In [1]: import numpy as np

In [2]: np.set_printoptions(suppress=True, linewidth=200)

In [3]: rd = lambda a: np.round(a, 2) + 0

In [4]: W0 = np.loadtxt("block8.csv", delimiter=",")

In [5]: W0
Out[5]: 
array([[ 1.,  3.,  2., -2., -1.],
       [ 3.,  1.,  3.,  2., -2.],
       [ 2.,  3.,  1.,  3.,  2.],
       [-2.,  2.,  3.,  1.,  3.],
       [-1., -2.,  2.,  3.,  1.]])

In [6]: Uu, sigma, vt = np.linalg.svd(W0)

In [7]: np.argmax(sigma[:-1] / (sigma[1:] + 1e-6)) + 1
Out[7]: np.int64(4)

In [8]: rd(sigma)
Out[8]: array([7.28, 5.72, 4.72, 3.32, 0.04])

In [9]: Y = Uu[:, :4] @ np.diag(sigma[:4]) @ vt[:4]

In [10]: np.linalg.matrix_rank(W0, rtol=0.05)
Out[10]: np.int64(4)

In [11]: r0, r1 = W0[2], W0[1]

In [12]: r0 @ r1
Out[12]: np.float64(14.0)

In [13]: pr = (r0 @ r1) / (r0 @ r0) * r0

In [14]: np.linalg.matrix_rank(np.outer(r0, r1))
Out[14]: np.int64(1)

In [15]: rd((r1 - pr) @ r0)
Out[15]: np.float64(0.0)

In [16]: np.outer(r0, r1)
Out[16]: 
array([[ 6.,  2.,  6.,  4., -4.],
       [ 9.,  3.,  9.,  6., -6.],
       [ 3.,  1.,  3.,  2., -2.],
       [ 9.,  3.,  9.,  6., -6.],
       [ 6.,  2.,  6.,  4., -4.]])

In [17]: rd(pr)
Out[17]: array([1.04, 1.56, 0.52, 1.56, 1.04])

In [18]: rd(np.linalg.norm(r0 + r1) ** 2 + np.linalg.norm(r0 - r1) ** 2)
Out[18]: np.float64(108.0)

In [19]: r0 = np.array([9, 0, 9, 9, 6])

In [20]: Y = W0 + np.outer(r0, np.eye(5)[2])

In [21]: np.linalg.matrix_rank(np.linalg.inv(Y) - np.linalg.inv(W0), tol=1e-8)
Out[21]: np.int64(1)

In [22]: rd(np.linalg.det(Y) / np.linalg.det(W0)), rd(1 + np.linalg.solve(W0, r0)[2])
Out[22]: (np.float64(37.0), np.float64(37.0))

In [23]: np.linalg.matrix_rank(Y - W0)
Out[23]: np.int64(1)

In [24]: P = np.triu(np.array([[1, 3, 3, 0, -3],
    ...:     [2, -2, 2, 0, 1],
    ...:     [2, 3, 0, -1, 1],
    ...:     [0, 2, -3, -3, 0],
    ...:     [0, -1, 0, 3, 2]]), 1) + np.eye(5)

In [25]: Y = P @ W0 @ np.linalg.inv(P)

In [26]: rd(np.poly(Y))
Out[26]: array([  1.,  -5., -47., 133., 647., -27.])

In [27]: np.linalg.matrix_rank(Y)
Out[27]: np.int64(5)

In [28]: P @ W0 - W0 @ P
Out[28]: 
array([[ 18.,  15.,  -3.,   8.,  -5.],
       [  3.,  -5.,  -7.,  12.,  10.],
       [  1., -10., -13.,   3.,   0.],
       [  0.,   6.,   2.,   3., -11.],
       [  0.,   3.,   7.,   2.,  -3.]])

In [29]: Y
Out[29]: 
array([[ 19., -36.,  23.,  27.,  66.],
       [  6., -13.,  15.,  26.,  19.],
       [  3., -10.,  11.,  16.,   8.],
       [ -2.,   8.,  -7.,  -6.,  -4.],
       [ -1.,   1.,   3.,   6.,  -6.]])

In [30]: rd(np.linalg.det(Y))
Out[30]: np.float64(27.0)

In [31]: Y = np.array([[1, 2, -2, 1], [1, -2, -2, -2], [-2, 2, 0, -1], [-1, 0, -1, 2]])

In [32]: feats = np.triu(Y, 1)

In [33]: feats
Out[33]: 
array([[ 0,  2, -2,  1],
       [ 0,  0, -2, -2],
       [ 0,  0,  0, -1],
       [ 0,  0,  0,  0]])

In [34]: rd(np.linalg.det(W0.T))
Out[34]: np.float64(27.0)

In [35]: rd(np.linalg.det(2 * W0)), rd(np.linalg.det(W0))
Out[35]: (np.float64(864.0), np.float64(27.0))

In [36]: rd(np.poly(W0))
Out[36]: array([  1.,  -5., -47., 133., 647., -27.])

In [37]: np.kron(np.eye(2, dtype=int), W0)
Out[37]: 
array([[ 1.,  3.,  2., -2., -1.,  0.,  0.,  0., -0., -0.],
       [ 3.,  1.,  3.,  2., -2.,  0.,  0.,  0.,  0., -0.],
       [ 2.,  3.,  1.,  3.,  2.,  0.,  0.,  0.,  0.,  0.],
       [-2.,  2.,  3.,  1.,  3., -0.,  0.,  0.,  0.,  0.],
       [-1., -2.,  2.,  3.,  1., -0., -0.,  0.,  0.,  0.],
       [ 0.,  0.,  0., -0., -0.,  1.,  3.,  2., -2., -1.],
       [ 0.,  0.,  0.,  0., -0.,  3.,  1.,  3.,  2., -2.],
       [ 0.,  0.,  0.,  0.,  0.,  2.,  3.,  1.,  3.,  2.],
       [-0.,  0.,  0.,  0.,  0., -2.,  2.,  3.,  1.,  3.],
       [-0., -0.,  0.,  0.,  0., -1., -2.,  2.,  3.,  1.]])

In [38]: np.einsum("ii->", W0)
Out[38]: np.float64(5.0)

In [39]: rd(np.linalg.det(W0[::-1]))
Out[39]: np.float64(27.0)
